% ipython --no-banner

In [1]: import numpy as np

In [2]: import numpy.linalg as la

In [3]: np.set_printoptions(precision=2, suppress=True, linewidth=100, legacy="1.25")

In [4]: def tidy(a):
   ...:     return np.round(a, 2) + 0
   ...: 

In [5]: K = np.load("layer1.npy")

In [6]: print(K)
[[ 0.1 -0.6  0.3  1.7 -0.3  0.  -0.2  0.6]
 [ 0.   0.8  1.2 -2.1 -0.5 -1.4 -1.2  0.5]
 [-0.2 -1.2  0.7 -0.6 -1.   1.8  0.3 -0.8]
 [ 1.6 -1.2 -0.2 -0.5 -1.3  1.4 -0.9  1.1]
 [ 0.2  0.9  0.6 -0.1  1.7  0.4  0.3 -0.1]
 [-0.6  1.   0.7 -0.2 -0.9  0.4 -0.7  1.2]
 [ 1.3 -0.3 -0.2 -1.8 -0.4  1.5 -1.2 -0.8]
 [ 1.1  0.6 -0.5  1.7 -0.5  1.5 -1.9 -1. ]
 [-0.7  0.6  1.4  0.9 -1.  -1.3  0.4  0.2]
 [-0.1  0.2 -0.6 -0.8  1.1  0.6 -1.2 -0.3]
 [ 1.  -1.   1.7 -1.1 -1.7  0.5  1.   0.3]
 [ 0.8  1.5  0.5 -0.3 -1.7 -1.1  1.1  1.4]
 [-1.7 -0.5 -0.7  0.1 -1.7  2.2  0.2  0.8]
 [-0.4  2.5  0.4  0.   0.6  0.7 -0.2 -0.5]
 [-1.1 -1.5 -0.9 -1.1 -0.9  1.1 -1.   0.8]
 [ 1.1  2.   0.8 -2.6 -0.4 -0.5  0.3  1.1]
 [-0.9  0.9  1.5  0.2  1.6  0.2  1.  -0.1]
 [-0.7 -0.4  0.2 -0.2 -1.3  2.6  0.1 -1.2]
 [ 1.7  1.6 -0.1 -1.9 -1.2  0.6 -1.3  2.3]
 [ 0.9  1.  -0.5 -0.6 -0.7 -0.8  0.5 -1.6]
 [-0.6 -0.7  0.5 -0.2  0.9  0.7  0.8 -0.1]
 [-0.3  1.8  2.1  0.   7.8  6.3  2.4  3. ]
 [-0.6  0.5 -1.3 -0.7  1.4  0.9 -0.5 -0.2]
 [-0.5  0.1  1.3  0.9  0.3 -0.8 -0.4 -2.2]
 [ 0.4  0.  -1.8 -0.3 -0.2 -0.6  0.2  0.4]
 [ 0.2 -1.2 -0.3  0.6 -1.4 -1.3 -1.3 -0.3]
 [ 0.3 -1.6 -0.6 -0.7 -1.9  1.1  0.9 -0.2]
 [-0.9  0.  -0.7 -1.9 -0.1  2.2  0.3 -0.7]
 [ 0.4  0.6 -0.5 -0.5  0.5 -1.   0.5  1.1]
 [-1.5 -0.5  0.6 -0.2 -2.1 -0.7  0.6 -0.3]
 [-0.6  0.2 -0.9 -0.8  0.2  0.9  0.4  0.1]
 [-1.1  1.8 -0.1 -1.4  0.2  0.7 -1.1 -0.9]]

In [7]: G = np.cov(K, rowvar=False)

In [8]: print(tidy(np.corrcoef(K[:, 0], K[:, 4])[0, 1]))
-0.13

In [9]: print(tidy(K.std(axis=0)))
[0.88 1.08 0.91 0.99 1.76 1.5  0.92 1.06]

In [10]: print(tidy(np.median(K, axis=0)))
[-0.15  0.2   0.05 -0.4  -0.45  0.6   0.2  -0.1 ]

In [11]: print(tidy(np.polyfit(K[:, 0], K[:, 4], 1)))
[-0.26 -0.16]

In [12]: print(np.argwhere(np.triu(np.abs(np.corrcoef(K.T)) > 0.8, 1)))
[]

In [13]: print(np.argsort(-K.std(axis=0).round(6), kind="stable"))
[4 5 1 7 3 6 2 0]

In [14]: P = K @ la.solve(K.T @ K, K.T)

In [15]: print(np.trace(P))
8.0

In [16]: print(tidy(la.eigvalsh(P)))
[0. 0. 0. 0. 0. 0. 0. 0. 0. 0. 0. 0. 0. 0. 0. 0. 0. 0. 0. 0. 0. 0. 0. 0. 1. 1. 1. 1. 1. 1. 1. 1.]

In [17]: print(la.matrix_rank(np.eye(32) - P))
24

In [18]: cen = (K - K.mean(axis=0)) / K.std(axis=0)

In [19]: print(np.argwhere(np.abs(cen) > 2))
[[ 0  3]
 [ 7  3]
 [13  1]
 [15  3]
 [18  7]
 [21  2]
 [21  4]
 [21  5]
 [21  6]
 [21  7]
 [23  7]
 [24  2]]

In [20]: c = la.lstsq(np.delete(cen, 3, axis=1), cen[:, 3])[0]

In [21]: print(np.abs(c).argmax())
3

In [22]: print(tidy(1 - np.var(cen[:, 3] - np.delete(cen, 3, axis=1) @ c)))
0.14

In [23]: print(tidy(c))
[-0.12 -0.27  0.14  0.3  -0.19 -0.02 -0.15]

In [24]: feats = np.load("w.npy")

In [25]: print(feats)
[[0 0 0 1 0 0 0 0 0 0]
 [0 1 0 0 0 0 0 0 0 0]
 [1 0 0 0 0 0 0 0 0 0]
 [0 0 0 0 0 0 0 0 0 1]
 [0 0 0 0 0 0 1 0 0 0]
 [0 0 1 0 0 0 0 0 0 0]
 [0 0 0 0 1 0 0 0 0 0]
 [0 0 0 0 0 0 0 1 0 0]
 [0 0 0 0 0 0 0 0 1 0]
 [0 0 0 0 0 1 0 0 0 0]]

In [26]: print(feats @ feats.T)
[[1 0 0 0 0 0 0 0 0 0]
 [0 1 0 0 0 0 0 0 0 0]
 [0 0 1 0 0 0 0 0 0 0]
 [0 0 0 1 0 0 0 0 0 0]
 [0 0 0 0 1 0 0 0 0 0]
 [0 0 0 0 0 1 0 0 0 0]
 [0 0 0 0 0 0 1 0 0 0]
 [0 0 0 0 0 0 0 1 0 0]
 [0 0 0 0 0 0 0 0 1 0]
 [0 0 0 0 0 0 0 0 0 1]]

In [27]: print(tidy(la.svd(feats, compute_uv=False)))
[1. 1. 1. 1. 1. 1. 1. 1. 1. 1.]

In [28]: print(feats.T @ feats)
[[1 0 0 0 0 0 0 0 0 0]
 [0 1 0 0 0 0 0 0 0 0]
 [0 0 1 0 0 0 0 0 0 0]
 [0 0 0 1 0 0 0 0 0 0]
 [0 0 0 0 1 0 0 0 0 0]
 [0 0 0 0 0 1 0 0 0 0]
 [0 0 0 0 0 0 1 0 0 0]
 [0 0 0 0 0 0 0 1 0 0]
 [0 0 0 0 0 0 0 0 1 0]
 [0 0 0 0 0 0 0 0 0 1]]

In [29]: x0 = np.array([2, -1, 0, -3, 0, 0, 1, 0, -3, -1])

In [30]: print(feats @ np.ones(10))
[1. 1. 1. 1. 1. 1. 1. 1. 1. 1.]

In [31]: print(np.sign((feats @ x0).round(6)))
[-1 -1  1 -1  1  0  0  0 -1  0]

In [32]: print(feats @ np.eye(10)[8])
[0. 0. 0. 0. 0. 0. 0. 0. 1. 0.]

In [33]: print(feats * x0)
[[ 0  0  0 -3  0  0  0  0  0  0]
 [ 0 -1  0  0  0  0  0  0  0  0]
 [ 2  0  0  0  0  0  0  0  0  0]
 [ 0  0  0  0  0  0  0  0  0 -1]
 [ 0  0  0  0  0  0  1  0  0  0]
 [ 0  0  0  0  0  0  0  0  0  0]
 [ 0  0  0  0  0  0  0  0  0  0]
 [ 0  0  0  0  0  0  0  0  0  0]
 [ 0  0  0  0  0  0  0  0 -3  0]
 [ 0  0  0  0  0  0  0  0  0  0]]

In [34]: print(la.norm(feats @ x0) <= la.norm(feats, 2) * la.norm(x0) + 1e-9)
True

In [35]: print(feats @ (2 * x0))
[-6 -2  4 -2  2  0  0  0 -6  0]

In [36]: print((feats * x0).sum(axis=1))
[-3 -1  2 -1  1  0  0  0 -3  0]

In [37]: print(la.matrix_power(feats, 100))
[[1 0 0 0 0 0 0 0 0 0]
 [0 1 0 0 0 0 0 0 0 0]
 [0 0 1 0 0 0 0 0 0 0]
 [0 0 0 1 0 0 0 0 0 0]
 [0 0 0 0 1 0 0 0 0 0]
 [0 0 0 0 0 1 0 0 0 0]
 [0 0 0 0 0 0 1 0 0 0]
 [0 0 0 0 0 0 0 1 0 0]
 [0 0 0 0 0 0 0 0 1 0]
 [0 0 0 0 0 0 0 0 0 1]]

In [38]: print(feats.sum(axis=1))
[1 1 1 1 1 1 1 1 1 1]

In [39]: print(feats @ np.ones(10))
[1. 1. 1. 1. 1. 1. 1. 1. 1. 1.]

In [40]: print(tidy(np.sort(np.abs(la.eigvals(feats)))[::-1]))
[1. 1. 1. 1. 1. 1. 1. 1. 1. 1.]

In [41]: p = np.eye(10)[5]

In [42]: for _ in range(5):
    ...:     p = p @ feats
    ...:     print(p.round(2))
    ...: 
[0. 0. 1. 0. 0. 0. 0. 0. 0. 0.]
[1. 0. 0. 0. 0. 0. 0. 0. 0. 0.]
[0. 0. 0. 1. 0. 0. 0. 0. 0. 0.]
[0. 0. 0. 0. 0. 0. 0. 0. 0. 1.]
[0. 0. 0. 0. 0. 1. 0. 0. 0. 0.]
